% python3 -q
>>> import numpy as np
>>> np.set_printoptions(suppress=True, linewidth=200)
>>> rd = lambda a: np.round(a, 4) + 0
>>> arr = np.loadtxt("mat.csv", delimiter=",")
>>> print(arr)
[[-0.5    -2.3895 -0.7    -1.1   ]
 [ 0.7     3.3459  0.     -0.6   ]
 [ 0.1     0.5636  1.3    -1.3   ]
 [ 0.      0.0564 -1.9    -0.4   ]
 [ 0.6     3.0397  1.2    -0.7   ]
 [ 0.7     3.4003 -1.     -0.1   ]
 [-0.9    -4.4091  0.5     0.2   ]
 [ 0.4     1.9197 -0.1    -0.5   ]
 [-0.1    -0.5775 -1.3     1.6   ]
 [-0.7    -3.4834 -0.6    -0.4   ]
 [ 0.     -0.0458  1.3    -0.7   ]
 [-1.2    -5.9002 -1.5     1.5   ]
 [ 0.      0.0468 -0.1    -0.3   ]
 [-0.5    -2.556  -1.5     0.    ]
 [ 0.     -0.1054 -0.9    -1.1   ]
 [ 0.4     2.0104  2.5    -0.8   ]
 [ 0.6     3.0319 -0.1     0.3   ]
 [-1.1    -5.5152  0.2     0.2   ]
 [ 0.7     3.4236 -1.5    -0.2   ]
 [ 1.4     6.93   -2.9    -2.1   ]
 [-1.5    -7.617   0.8    -0.7   ]
 [ 0.4     1.9132  0.     -0.3   ]
 [ 0.1     0.4268  1.7    -0.2   ]
 [ 0.4     2.0468 -2.1    -0.2   ]
 [ 2.2    10.9647 -1.7    -0.7   ]
 [ 0.6     2.7373  0.9     0.    ]
 [ 0.4     1.9621 -0.5    -1.    ]
 [-0.3    -1.3574 -0.6    -0.3   ]
 [ 0.4     2.0978  0.7     0.4   ]]
>>> C = arr[[17, 2]].astype(float)
>>> for _ in range(5):
...     lab = np.linalg.norm(arr[:, None] - C, axis=-1).argmin(axis=1)
...     C = np.array([arr[lab == j].mean(axis=0) for j in range(2)])
... 
>>> print(lab)
[0 1 1 1 1 1 0 1 1 0 1 0 1 0 1 1 1 0 1 1 0 1 1 1 1 1 1 0 1]
>>> print(rd(C[1] - C[0]))
[ 1.3137  6.4958  0.2107 -0.3488]
>>> print(np.abs(C[1] - C[0]).argmax())
1
>>> X = np.loadtxt("data.csv", delimiter=",")
>>> print(rd(X))
[[0.5    0.     0.     0.     0.5    0.     0.    ]
 [0.     1.     0.     0.     0.     0.     0.    ]
 [0.     0.     0.5    0.     0.     0.5    0.    ]
 [0.     0.     0.     1.     0.     0.     0.    ]
 [0.     0.     0.     0.     1.     0.     0.    ]
 [0.5    0.     0.     0.     0.     0.5    0.    ]
 [0.3333 0.     0.     0.     0.     0.3333 0.3333]]
>>> # a transition matrix
>>> Ac = arr - arr.mean(axis=0)
>>> vecs = np.linalg.svd(Ac)[2][:3]
>>> B = Ac - Ac @ vecs.T @ vecs
>>> print(rd(np.linalg.norm(B) / np.linalg.norm(Ac)))
0.0041
>>> print(rd(np.cov(Ac @ vecs.T, rowvar=False)))
[[15.5017  0.      0.    ]
 [ 0.      1.5577  0.    ]
 [ 0.      0.      0.4683]]
>>> print(rd((Ac @ vecs.T).std(axis=0)))
[3.8687 1.2264 0.6724]
>>> print(rd(B.std(axis=0)))
[0.0167 0.0034 0.     0.    ]
>>> u = np.array([0, 3])
>>> print(np.convolve(X[2], u))
[0.  0.  0.  1.5 0.  0.  1.5 0. ]
>>> E = np.array([[-6.95, -6.0, -5.0, 5.0, -9.0, -2.0],
...     [-1.0, 5.05, -4.0, -3.0, -9.0, 5.0],
...     [6.0, -5.0, 5.05, 6.0, 2.0, 5.0],
...     [2.0, -7.0, 4.0, 0.05, 6.0, -2.0],
...     [-7.0, -2.0, -1.0, -7.0, -0.95, 3.0],
...     [-7.0, -6.0, -5.0, 5.0, -9.0, -1.95]])
>>> print([round(float(x), 4) for x in np.linalg.svd(E, compute_uv=False)[:3]])
[22.6713, 16.0689, 11.1756]
>>> print(np.argsort(-np.linalg.norm(E, axis=0).round(6), kind="stable")[:3])
[4 0 1]
>>> J = np.loadtxt("layer15.csv", delimiter=",")
>>> print(J)
[[-1.3416  2.6833]
 [ 2.6833  1.3416]]
>>> # symmetric
>>> B = np.linalg.inv(J)
>>> print(rd(J @ B))
[[1. 0.]
 [0. 1.]]
>>> print(rd(np.linalg.slogdet(J)[0]))
-1.0
>>> print(rd(np.linalg.cond(J)))
1.0
>>> print(rd(np.linalg.svd(J, compute_uv=False)))
[3. 3.]
>>> print(rd(np.linalg.norm(J, axis=0)))
[3. 3.]
>>> print(rd(np.linalg.pinv(J)))
[[-0.1491  0.2981]
 [ 0.2981  0.1491]]
>>> print(rd(np.sort(np.abs(np.linalg.eigvals(E)))))
[0.05   2.7995 2.7995 6.898  6.898  9.9435]
>>> print(rd(np.linalg.det(E)))
185.4031
>>> print(np.allclose(E @ E.T, E.T @ E))
False
>>> np.linalg.determinant(E)
Traceback (most recent call last):
  File "<python-input-38>", line 1, in <module>
    np.linalg.determinant(E)
    ^^^^^^^^^^^^^^^^^^^^^
AttributeError: module 'numpy.linalg' has no attribute 'determinant'
>>> print(rd(np.trace(E)))
0.3
>>> print(np.allclose(E, E.T))
False
>>> w, vecs = np.linalg.eigh(J)
>>> x0 = np.array([-1, -1])
>>> print(rd(vecs * np.abs(w) @ vecs.T))
[[3. 0.]
 [0. 3.]]
>>> print(np.abs(J).sum(axis=1).max(), rd(np.abs(w).max()))
4.0249 3.0
>>> print(rd(vecs * np.maximum(w, 0) @ vecs.T))
[[0.8292 1.3416]
 [1.3416 2.1708]]
